% ipython --no-banner

In [1]: import numpy as np

In [2]: np.set_printoptions(suppress=True, linewidth=100)

In [3]: data = np.array([[26, -21, 11, 29, 10],
   ...:     [-21, 66, -26, -19, 10],
   ...:     [11, -26, 21, 22, 11],
   ...:     [29, -19, 22, 45, 27],
   ...:     [10, 10, 11, 27, 27]])

In [4]: print(np.linalg.cond(data) > 100)
True

In [5]: ev, V = np.linalg.eigh(data)

In [6]: vec = np.array([1, 2, 0, 2, 3])

In [7]: print(vec @ data @ vec)
1097

In [8]: print(np.round(V * np.maximum(ev, 0) @ V.T, 3))
[[ 26. -21.  11.  29.  10.]
 [-21.  66. -26. -19.  10.]
 [ 11. -26.  21.  22.  11.]
 [ 29. -19.  22.  45.  27.]
 [ 10.  10.  11.  27.  27.]]

In [9]: print((np.sign(V[:, -1].round(6)) == np.sign(V[0, -1].round(6))).astype(int))
[1 0 1 1 1]

In [10]: rng = np.random.default_rng(731)

In [11]: labels = rng.permutation(5)

In [12]: print(labels)
[3 1 0 2 4]

In [13]: other = data[labels][:, labels]

In [14]: print(np.diag(other))
[45 66 26 21 27]

In [15]: print(np.allclose(other, data))
False

In [16]: print(round(float(np.linalg.det(other)), 3), round(np.linalg.det(data[labels]), 3))
-0.0 0.0

In [17]: Uu, sv, Vt = np.linalg.svd(data)

In [18]: print(sv.round(3) + 0)
[111.474  59.627  13.899   0.      0.   ]

In [19]: print(np.argmax(sv[:-1] / (sv[1:] + 1e-6)) + 1)
3

In [20]: other = Uu[:, :3] @ np.diag(sv[:3]) @ Vt[:3]

In [21]: print(round(np.abs(data - other).max(), 3))
0.0

In [22]: feats = np.loadtxt("test16.csv", delimiter=",")

In [23]: print(feats)
[[-10.   8.   6.  -6.  -4.   2.   0.  -4.   8.]
 [  5.  -4.  -3.   3.   2.  -1.   0.   2.  -4.]
 [  5.  -4.  -3.   3.   2.  -1.   0.   2.  -4.]
 [ 10.  -8.  -6.   6.   4.  -2.   0.   4.  -8.]
 [ -5.   4.   3.  -3.  -2.   1.   0.  -2.   4.]
 [  0.   0.   0.   0.   0.   0.   0.   0.   0.]
 [  0.   0.   0.   0.   0.   0.   0.   0.   0.]
 [  0.   0.   0.   0.   0.   0.   0.   0.   0.]]

In [24]: rk = np.linalg.matrix_rank(feats)

In [25]: print(rk)
1

In [26]: ns = np.linalg.svd(feats)[2][rk:].T

In [27]: print(np.linalg.matrix_rank(feats.T @ feats), np.linalg.matrix_rank(feats @ feats.T))
1 1

In [28]: print(ns.shape)
(9, 8)

In [29]: print(np.allclose(feats @ ns, 0))
True

In [30]: print([int(np.linalg.matrix_rank(np.delete(feats, i, axis=0))) for i in range(8)])
[1, 1, 1, 1, 1, 1, 1, 1]
